$ python -q
>>> import numpy as np
>>> np.set_printoptions(suppress=True, linewidth=200)
>>> K = np.load("a.npy")
>>> print(K)
[[2 0 1]
 [1 1 0]
 [2 2 2]
 [2 2 2]]
>>> proj = K @ np.linalg.solve(K.T @ K, K.T)
>>> print(np.round(proj @ K[:, 1], 2) + 0)
[0. 1. 2. 2.]
>>> print(np.trace(proj))
3.0
>>> rng = np.random.default_rng(51)
>>> M2 = K + rng.integers(-2, 3, (4, 1)) @ rng.integers(-2, 3, (1, 3))
>>> print(M2)
[[ 3  1  2]
 [-1 -1 -2]
 [ 0  0  0]
 [ 3  3  3]]
>>> print(np.abs(M2 - K).sum(axis=1))
[3 6 6 3]
>>> mat = np.diag(10 * np.array([9, -6, -2, 3])) + np.array([[5, 1, -6, 8], [-7, 6, 9, -1], [5, -8, -6, 7], [-7, 1, 2, 2]])
>>> print(mat)
[[ 95   1  -6   8]
 [ -7 -54   9  -1]
 [  5  -8 -26   7]
 [ -7   1   2  32]]
>>> idx = rng.permutation(4)
>>> print(idx)
[1 2 3 0]
>>> M2 = mat[idx][:, idx]
>>> print(np.allclose(M2, mat))
False
>>> print(np.trace(M2))
47
>>> M2 = mat + rng.integers(-2, 3, (4, 1)) @ rng.integers(-2, 3, (1, 4))
>>> print(M2)
[[ 95  -3  -6   4]
 [ -7 -52   9   1]
 [  5 -10 -26   5]
 [ -7   5   2  36]]
>>> print(np.linalg.matrix_rank(M2 - mat, tol=1e-8))
1
>>> q = mat.astype(float).copy()
>>> for j in range(4):
...     q[:, j] -= q[:, :j] @ (q[:, :j].T @ q[:, j])
...     q[:, j] /= np.linalg.norm(q[:, j])
... 
>>> print(np.round(q.T @ q, 2) + 0)
[[1. 0. 0. 0.]
 [0. 1. 0. 0.]
 [0. 0. 1. 0.]
 [0. 0. 0. 1.]]
>>> print(q.round(2))
[[ 0.99 -0.06  0.07  0.07]
 [-0.07 -0.99  0.15  0.01]
 [ 0.05 -0.15 -0.99  0.06]
 [-0.07  0.02  0.06  1.  ]]
>>> arr = np.array([[0, 4, 6],
...     [7, 12, 2],
...     [1, 8, 4],
...     [4, 10, 3],
...     [1, 8, 4],
...     [0, 6, 5],
...     [4, 10, 3],
...     [1, 8, 4],
...     [0, 4, 6],
...     [7, 12, 2],
...     [1, 8, 4],
...     [0, 4, 6],
...     [7, 12, 2]])
>>> d = np.linalg.norm(arr[:, None] - arr[None], axis=-1)
>>> print(np.flatnonzero(d[2] < d.mean() / 2))
[ 2  4  7 10]
>>> print(d[2].round(2))
[4.58 7.48 0.   3.74 0.   2.45 3.74 0.   4.58 7.48 0.   4.58 7.48]
>>> print(d.mean(axis=1).argmax())
1
>>> print(d.shape)
(13, 13)
>>> M = np.load("sample16.npy")
>>> print(M)
[[-2.  1.  1.]
 [ 1. -2.  1.]
 [ 1.  1. -2.]]
>>> print(np.linalg.matrix_rank(M, rtol=0.1))
2
>>> print(M @ (-1.0) ** np.arange(3))
[-2.  4. -2.]
>>> print(M @ np.ones(3))
[0. 0. 0.]
>>> print((M @ M)[0])
[ 6. -3. -3.]
>>> print(np.fft.fft(M[0]))
[ 0.+0.j -3.+0.j -3.+0.j]
>>> print(np.allclose(M @ M.T, M.T @ M))
True
>>> print(np.round(np.trace(np.linalg.pinv(M) @ M), 2))
2.0
>>> print(np.einsum("ii->", mat))
47
>>> print(np.kron(np.eye(2, dtype=int), mat))
[[ 95   1  -6   8   0   0   0   0]
 [ -7 -54   9  -1   0   0   0   0]
 [  5  -8 -26   7   0   0   0   0]
 [ -7   1   2  32   0   0   0   0]
 [  0   0   0   0  95   1  -6   8]
 [  0   0   0   0  -7 -54   9  -1]
 [  0   0   0   0   5  -8 -26   7]
 [  0   0   0   0  -7   1   2  32]]
